% ipython --no-banner

In [1]: import numpy as np

In [2]: import numpy.linalg as la

In [3]: np.set_printoptions(precision=1, suppress=True, linewidth=160)

In [4]: def rnd(a):
   ...:     return np.round(a, 1) + 0
   ...: 

In [5]: u = np.array([2, 0, 3, 1, 3, 1, 3, 0, 1, 0, 2, 0, 3, 2]) + 0.5

In [6]: J = np.eye(14) - 2 * np.outer(u, u) / (u @ u)

In [7]: rnd(J)
Out[7]: 
array([[ 0.8,  0. , -0.2, -0.1, -0.2, -0.1, -0.2,  0. , -0.1,  0. , -0.2,  0. , -0.2, -0.2],
       [ 0. ,  1. ,  0. ,  0. ,  0. ,  0. ,  0. ,  0. ,  0. ,  0. ,  0. ,  0. ,  0. ,  0. ],
       [-0.2,  0. ,  0.7, -0.1, -0.3, -0.1, -0.3,  0. , -0.1,  0. , -0.2,  0. , -0.3, -0.2],
       [-0.1,  0. , -0.1,  0.9, -0.1, -0.1, -0.1,  0. , -0.1,  0. , -0.1,  0. , -0.1, -0.1],
       [-0.2,  0. , -0.3, -0.1,  0.7, -0.1, -0.3,  0. , -0.1,  0. , -0.2,  0. , -0.3, -0.2],
       [-0.1,  0. , -0.1, -0.1, -0.1,  0.9, -0.1,  0. , -0.1,  0. , -0.1,  0. , -0.1, -0.1],
       [-0.2,  0. , -0.3, -0.1, -0.3, -0.1,  0.7,  0. , -0.1,  0. , -0.2,  0. , -0.3, -0.2],
       [ 0. ,  0. ,  0. ,  0. ,  0. ,  0. ,  0. ,  1. ,  0. ,  0. ,  0. ,  0. ,  0. ,  0. ],
       [-0.1,  0. , -0.1, -0.1, -0.1, -0.1, -0.1,  0. ,  0.9,  0. , -0.1,  0. , -0.1, -0.1],
       [ 0. ,  0. ,  0. ,  0. ,  0. ,  0. ,  0. ,  0. ,  0. ,  1. ,  0. ,  0. ,  0. ,  0. ],
       [-0.2,  0. , -0.2, -0.1, -0.2, -0.1, -0.2,  0. , -0.1,  0. ,  0.8,  0. , -0.2, -0.2],
       [ 0. ,  0. ,  0. ,  0. ,  0. ,  0. ,  0. ,  0. ,  0. ,  0. ,  0. ,  1. ,  0. ,  0. ],
       [-0.2,  0. , -0.3, -0.1, -0.3, -0.1, -0.3,  0. , -0.1,  0. , -0.2,  0. ,  0.7, -0.2],
       [-0.2,  0. , -0.2, -0.1, -0.2, -0.1, -0.2,  0. , -0.1,  0. , -0.2,  0. , -0.2,  0.8]])

In [8]: np.allclose(J @ J.T, J.T @ J)
Out[8]: True

In [9]: rnd(np.abs(la.eigvals(J)).max())
Out[9]: np.float64(1.0)

In [10]: rnd(np.trace(J))
Out[10]: np.float64(12.0)

In [11]: rnd(J[:, 12] @ J[:, 8])
Out[11]: np.float64(0.0)

In [12]: rnd(la.svd(J, compute_uv=False))
Out[12]: array([1., 1., 1., 1., 1., 1., 1., 1., 1., 1., 1., 1., 1., 1.])

In [13]: B = la.inv(J)

In [14]: rnd(la.cond(J))
Out[14]: np.float64(1.0)

In [15]: rnd(la.slogdet(J)[0])
Out[15]: np.float64(-1.0)

In [16]: W0 = np.loadtxt("arr.csv", delimiter=",")

In [17]: rnd(W0)
Out[17]: 
array([[ 1. ,  0. , -0.1,  0.1,  0.1,  0.1, -0.1,  0. ,  0. ,  0.1],
       [ 0. ,  0.8, -0.2,  0.1, -0.1, -0.1,  0.2,  0.1, -0.2,  0. ],
       [-0.1, -0.2,  0.6,  0.3,  0.1,  0.1,  0.1,  0.1, -0.3,  0.1],
       [ 0.1,  0.1,  0.3,  0.7, -0.2, -0.1,  0. , -0.1,  0.2, -0.1],
       [ 0.1, -0.1,  0.1, -0.2,  0.6, -0.3,  0.3,  0.1,  0. , -0.2],
       [ 0.1, -0.1,  0.1, -0.1, -0.3,  0.8,  0.2,  0.1,  0. , -0.1],
       [-0.1,  0.2,  0.1,  0. ,  0.3,  0.2,  0.8, -0.1,  0.1,  0.1],
       [ 0. ,  0.1,  0.1, -0.1,  0.1,  0.1, -0.1,  0.9,  0.1,  0. ],
       [ 0. , -0.2, -0.3,  0.2,  0. ,  0. ,  0.1,  0.1,  0.8,  0. ],
       [ 0.1,  0. ,  0.1, -0.1, -0.2, -0.1,  0.1,  0. ,  0. ,  0.9]])

In [18]: np.abs(np.diag(la.qr(W0)[1])) > 1e-9
Out[18]: array([ True,  True,  True,  True,  True,  True,  True,  True, False, False])

In [19]: np.unique(W0.round(6), axis=0).shape
Out[19]: (10, 10)

In [20]: np.allclose(W0[:-1].T @ la.lstsq(W0[:-1].T, W0[-1])[0], W0[-1])
Out[20]: True

In [21]: Uu, sigma, Vt = la.svd(W0)

In [22]: V = Vt[:(sigma > 1e-8).sum()]

In [23]: rng = np.random.default_rng(369771)

In [24]: vec = W0[1] + -1 * W0[0] + rng.integers(2) * np.eye(10)[0]

In [25]: rnd(vec)
Out[25]: array([ 0. ,  0.8, -0.2,  0. , -0.2, -0.1,  0.2,  0.1, -0.1, -0.1])

In [26]: rnd(V.T @ V)
Out[26]: 
array([[ 1. ,  0. , -0.1,  0.1,  0.1,  0.1, -0.1,  0. ,  0. ,  0.1],
       [ 0. ,  0.8, -0.2,  0.1, -0.1, -0.1,  0.2,  0.1, -0.2,  0. ],
       [-0.1, -0.2,  0.6,  0.3,  0.1,  0.1,  0.1,  0.1, -0.3,  0.1],
       [ 0.1,  0.1,  0.3,  0.7, -0.2, -0.1,  0. , -0.1,  0.2, -0.1],
       [ 0.1, -0.1,  0.1, -0.2,  0.6, -0.3,  0.3,  0.1,  0. , -0.2],
       [ 0.1, -0.1,  0.1, -0.1, -0.3,  0.8,  0.2,  0.1,  0. , -0.1],
       [-0.1,  0.2,  0.1,  0. ,  0.3,  0.2,  0.8, -0.1,  0.1,  0.1],
       [ 0. ,  0.1,  0.1, -0.1,  0.1,  0.1, -0.1,  0.9,  0.1,  0. ],
       [ 0. , -0.2, -0.3,  0.2,  0. ,  0. ,  0.1,  0.1,  0.8,  0. ],
       [ 0.1,  0. ,  0.1, -0.1, -0.2, -0.1,  0.1,  0. ,  0. ,  0.9]])

In [27]: la.matrix_rank(np.vstack([W0, vec]))
Out[27]: np.int64(9)

In [28]: rnd(np.diag(V.T @ V))
Out[28]: array([1. , 0.8, 0.6, 0.7, 0.6, 0.8, 0.8, 0.9, 0.8, 0.9])

In [29]: vals, V = la.eigh(W0)

In [30]: rnd(la.eigvalsh(W0 + 3 * np.eye(10)))
Out[30]: array([3., 3., 4., 4., 4., 4., 4., 4., 4., 4.])

In [31]: rnd(V @ np.diag(vals) @ V.T)
Out[31]: 
array([[ 1. ,  0. , -0.1,  0.1,  0.1,  0.1, -0.1,  0. ,  0. ,  0.1],
       [ 0. ,  0.8, -0.2,  0.1, -0.1, -0.1,  0.2,  0.1, -0.2,  0. ],
       [-0.1, -0.2,  0.6,  0.3,  0.1,  0.1,  0.1,  0.1, -0.3,  0.1],
       [ 0.1,  0.1,  0.3,  0.7, -0.2, -0.1,  0. , -0.1,  0.2, -0.1],
       [ 0.1, -0.1,  0.1, -0.2,  0.6, -0.3,  0.3,  0.1,  0. , -0.2],
       [ 0.1, -0.1,  0.1, -0.1, -0.3,  0.8,  0.2,  0.1,  0. , -0.1],
       [-0.1,  0.2,  0.1,  0. ,  0.3,  0.2,  0.8, -0.1,  0.1,  0.1],
       [ 0. ,  0.1,  0.1, -0.1,  0.1,  0.1, -0.1,  0.9,  0.1,  0. ],
       [ 0. , -0.2, -0.3,  0.2,  0. ,  0. ,  0.1,  0.1,  0.8,  0. ],
       [ 0.1,  0. ,  0.1, -0.1, -0.2, -0.1,  0.1,  0. ,  0. ,  0.9]])

In [32]: K = np.loadtxt("test14.csv", delimiter=",")

In [33]: K
Out[33]: 
array([[ 69.,   0., -43., -34.,  -1.],
       [  0., 119.,  11.,  94., -13.],
       [-43.,  11., 125., -42.,  21.],
       [-34.,  94., -42., 174., -20.],
       [ -1., -13.,  21., -20., 168.]])

In [34]: Lm = la.cholesky(K)

In [35]: rnd(Lm)
Out[35]: 
array([[ 8.3,  0. ,  0. ,  0. ,  0. ],
       [ 0. , 10.9,  0. ,  0. ,  0. ],
       [-5.2,  1. ,  9.9,  0. ,  0. ],
       [-4.1,  8.6, -7.3,  5.5,  0. ],
       [-0.1, -1.2,  2.2,  1.1, 12.7]])

In [36]: rnd(K / np.sqrt(np.outer(np.diag(K), np.diag(K))))
Out[36]: 
array([[ 1. ,  0. , -0.5, -0.3,  0. ],
       [ 0. ,  1. ,  0.1,  0.7, -0.1],
       [-0.5,  0.1,  1. , -0.3,  0.1],
       [-0.3,  0.7, -0.3,  1. , -0.1],
       [ 0. , -0.1,  0.1, -0.1,  1. ]])

In [37]: B = Lm + rng.integers(-2, 3, (5, 4)) @ rng.integers(-2, 3, (4, 5))

In [38]: rnd(B)
Out[38]: 
array([[ 5.3, -3. , -5. , -4. ,  0. ],
       [ 3. , 10.9, -1. ,  1. ,  1. ],
       [-8.2, -5. ,  6.9, -3. ,  1. ],
       [-4.1,  9.6, -5.3,  8.5, -1. ],
       [-2.1, -0.2,  2.2,  0.1, 11.7]])

In [39]: la.matrix_rank(B - Lm, tol=1e-8)
Out[39]: np.int64(4)

In [40]: rnd(la.svd(B - Lm, compute_uv=False))
Out[40]: array([11.3,  4.2,  3.2,  1.5,  0. ])

In [41]: B - Lm
Out[41]: 
array([[-3., -3., -5., -4.,  0.],
       [ 3.,  0., -1.,  1.,  1.],
       [-3., -6., -3., -3.,  1.],
       [ 0.,  1.,  2.,  3., -1.],
       [-2.,  1.,  0., -1., -1.]])
